In [1]: import numpy as np

In [2]: from numpy import linalg as LA

In [3]: np.set_printoptions(precision=1, suppress=True, linewidth=160)

In [4]: W0 = np.load("sample9.npy")

In [5]: W0
Out[5]: 
array([[2., 1., 0., 0., 0., 0., 0., 0., 0.],
       [0., 2., 1., 0., 0., 0., 0., 0., 0.],
       [0., 0., 2., 1., 0., 0., 0., 0., 0.],
       [0., 0., 0., 2., 1., 0., 0., 0., 0.],
       [0., 0., 0., 0., 2., 1., 0., 0., 0.],
       [0., 0., 0., 0., 0., 2., 1., 0., 0.],
       [0., 0., 0., 0., 0., 0., 2., 1., 0.],
       [0., 0., 0., 0., 0., 0., 0., 2., 1.],
       [0., 0., 0., 0., 0., 0., 0., 0., 2.]])

In [6]: # triangular, det is the product of the diagonal

In [7]: t3 = np.stack([W0, 3 * W0, W0[::-1]])

In [8]: np.einsum("bij,cij->bc", t3, t3)
Out[8]: 
array([[ 44., 132.,   5.],
       [132., 396.,  15.],
       [  5.,  15.,  44.]])

In [9]: t3.shape
Out[9]: (3, 9, 9)

In [10]: (t3 @ W0.T).shape
Out[10]: (3, 9, 9)

In [11]: LA.matrix_rank(t3)
Out[11]: array([9, 9, 9])

In [12]: LA.norm(t3, axis=(1, 2))
Out[12]: array([ 6.6, 19.9,  6.6])

In [13]: M2 = W0 / LA.norm(W0, axis=1, keepdims=True)

In [14]: gram = M2 @ M2.T

In [15]: np.degrees(np.arccos(np.clip(gram[3, 0], -1, 1)))
Out[15]: np.float64(90.0)

In [16]: np.argwhere(np.triu(np.abs(gram) > 0.95, 1))
Out[16]: array([], shape=(0, 2), dtype=int64)

In [17]: LA.matrix_power(W0, 3)
Out[17]: 
array([[ 8., 12.,  6.,  1.,  0.,  0.,  0.,  0.,  0.],
       [ 0.,  8., 12.,  6.,  1.,  0.,  0.,  0.,  0.],
       [ 0.,  0.,  8., 12.,  6.,  1.,  0.,  0.,  0.],
       [ 0.,  0.,  0.,  8., 12.,  6.,  1.,  0.,  0.],
       [ 0.,  0.,  0.,  0.,  8., 12.,  6.,  1.,  0.],
       [ 0.,  0.,  0.,  0.,  0.,  8., 12.,  6.,  1.],
       [ 0.,  0.,  0.,  0.,  0.,  0.,  8., 12.,  6.],
       [ 0.,  0.,  0.,  0.,  0.,  0.,  0.,  8., 12.],
       [ 0.,  0.,  0.,  0.,  0.,  0.,  0.,  0.,  8.]])

In [18]: np.round(LA.det(W0), 1)
Out[18]: np.float64(512.0)

In [19]: round(np.abs(LA.eigvals(W0)).max(), 1)
Out[19]: np.float64(2.0)

In [20]: W0.inv()
AttributeError: 'numpy.ndarray' object has no attribute 'inv'


In [21]: np.sort(np.abs(LA.eigvals(W0)))
Out[21]: array([2., 2., 2., 2., 2., 2., 2., 2., 2.])

In [22]: E = np.load("case9.npy")

In [23]: E
Out[23]: 
array([[ 0.3,  3. ,  0. ,  0.7, -0.3, -0.7,  1. , -1.9],
       [ 1.1, -1. ,  0.9,  1.6,  1.4,  0.3, -0.6,  0.1],
       [-0.9, -1.1, -0.8, -2.2, -0.3,  0.8,  1.4,  1. ],
       [-2.1, -0.9, -0.3,  0.2, -0.3,  0.1, -1.1,  1.8],
       [ 1. ,  1.3,  0.2,  0.3,  1.1, -0.3,  1.5, -0.3],
       [-1.5,  0. ,  0.8, -1.1,  1.3, -0.7,  1.3, -0.7]])

In [24]: M2 = E / np.sqrt((E ** 2).mean(axis=1, keepdims=True))

In [25]: M2[5]
Out[25]: array([-1.5,  0. ,  0.8, -1.1,  1.3, -0.7,  1.3, -0.7])

In [26]: LA.matrix_rank(E - E.mean(axis=1, keepdims=True))
Out[26]: np.int64(6)

In [27]: M2 = np.array([[0, 0], [1, 0], [-1, 0], [1, -2], [1, 1], [1, 0], [-2, -2], [2, -2]])

In [28]: LA.matrix_rank(np.vstack([E, M2.T]))
Out[28]: np.int64(8)

In [29]: np.einsum("ik,kj->ij", E, M2)
Out[29]: 
array([[-3.1,  0.1],
       [ 2.8, -0.8],
       [-2.8, -0.7],
       [ 5.2, -2.1],
       [-1.4, -1.9],
       [-5.3,  2.3]])

In [30]: np.round(np.einsum("ij->j", E), 1) + 0
Out[30]: array([-2.1,  1.3,  0.8, -0.5,  2.9, -0.5,  3.5,  0. ])

In [31]: E @ M2
Out[31]: 
array([[-3.1,  0.1],
       [ 2.8, -0.8],
       [-2.8, -0.7],
       [ 5.2, -2.1],
       [-1.4, -1.9],
       [-5.3,  2.3]])

In [32]: np.einsum("ij,ij->", E, M2)
ValueError: operands could not be broadcast together with remapped shapes [original->remapped]: (6,8)->(6,8) (8,2)->(8,2) 


In [33]: np.einsum("ik,kj->ji", E, M2)
Out[33]: 
array([[-3.1,  2.8, -2.8,  5.2, -1.4, -5.3],
       [ 0.1, -0.8, -0.7, -2.1, -1.9,  2.3]])

In [34]: x0 = np.array([1, -2, 2, -2, 2, -2, -1, 2])

In [35]: a = np.maximum(E @ x0, 0)

In [36]: np.flatnonzero(a > 1e-9)
Out[36]: array([1, 2, 3, 5])

In [37]: np.tanh(E @ x0)
Out[37]: array([-1. ,  1. ,  1. ,  1. , -0.8,  1. ])

In [38]: np.maximum(E @ (3 * x0), 0)
Out[38]: array([ 0. , 14.1,  7.5,  7.8,  0. , 10.8])

In [39]: np.maximum(E @ x0, 0) - np.maximum(-E @ x0, 0)
Out[39]: array([-11.1,   4.7,   2.5,   2.6,  -1.1,   3.6])

In [40]: E.T @ a
Out[40]: array([-7.9, -9.8,  4.3, -1.4,  9.7,  1.1,  2.5,  5.1])

In [41]: E * (a > 1e-9)[:, None]
Out[41]: 
array([[ 0. ,  0. ,  0. ,  0. , -0. , -0. ,  0. , -0. ],
       [ 1.1, -1. ,  0.9,  1.6,  1.4,  0.3, -0.6,  0.1],
       [-0.9, -1.1, -0.8, -2.2, -0.3,  0.8,  1.4,  1. ],
       [-2.1, -0.9, -0.3,  0.2, -0.3,  0.1, -1.1,  1.8],
       [ 0. ,  0. ,  0. ,  0. ,  0. , -0. ,  0. , -0. ],
       [-1.5,  0. ,  0.8, -1.1,  1.3, -0.7,  1.3, -0.7]])

In [42]: feats = np.loadtxt("test16.csv", delimiter=",")

In [43]: feats
Out[43]: 
array([[3., 2., 3., 0., 1., 0., 2., 2., 3., 0.],
       [0., 1., 1., 3., 3., 3., 2., 0., 2., 0.],
       [0., 0., 3., 2., 3., 2., 2., 1., 3., 3.],
       [0., 0., 0., 2., 1., 1., 1., 0., 1., 1.],
       [0., 0., 0., 0., 1., 3., 2., 2., 0., 3.],
       [0., 0., 0., 0., 0., 3., 0., 0., 0., 3.],
       [0., 0., 0., 0., 0., 0., 3., 0., 1., 3.],
       [0., 0., 0., 0., 0., 0., 0., 0., 1., 0.],
       [0., 0., 0., 0., 0., 0., 0., 0., 2., 1.],
       [0., 0., 0., 0., 0., 0., 0., 0., 0., 1.]])

In [44]: # triangular: eigenvalues sit on the diagonal

In [45]: round(np.trace(LA.pinv(feats) @ feats), 1)
Out[45]: np.float64(9.0)

In [46]: LA.lstsq(feats[:-1].T, feats[-1])[2]
Out[46]: np.int32(9)

In [47]: np.unique(feats.round(6), axis=0).shape
Out[47]: (10, 10)

In [48]: np.abs(np.diag(LA.qr(feats)[1])) > 1e-9
Out[48]: array([ True,  True,  True,  True,  True,  True,  True, False,  True,  True])
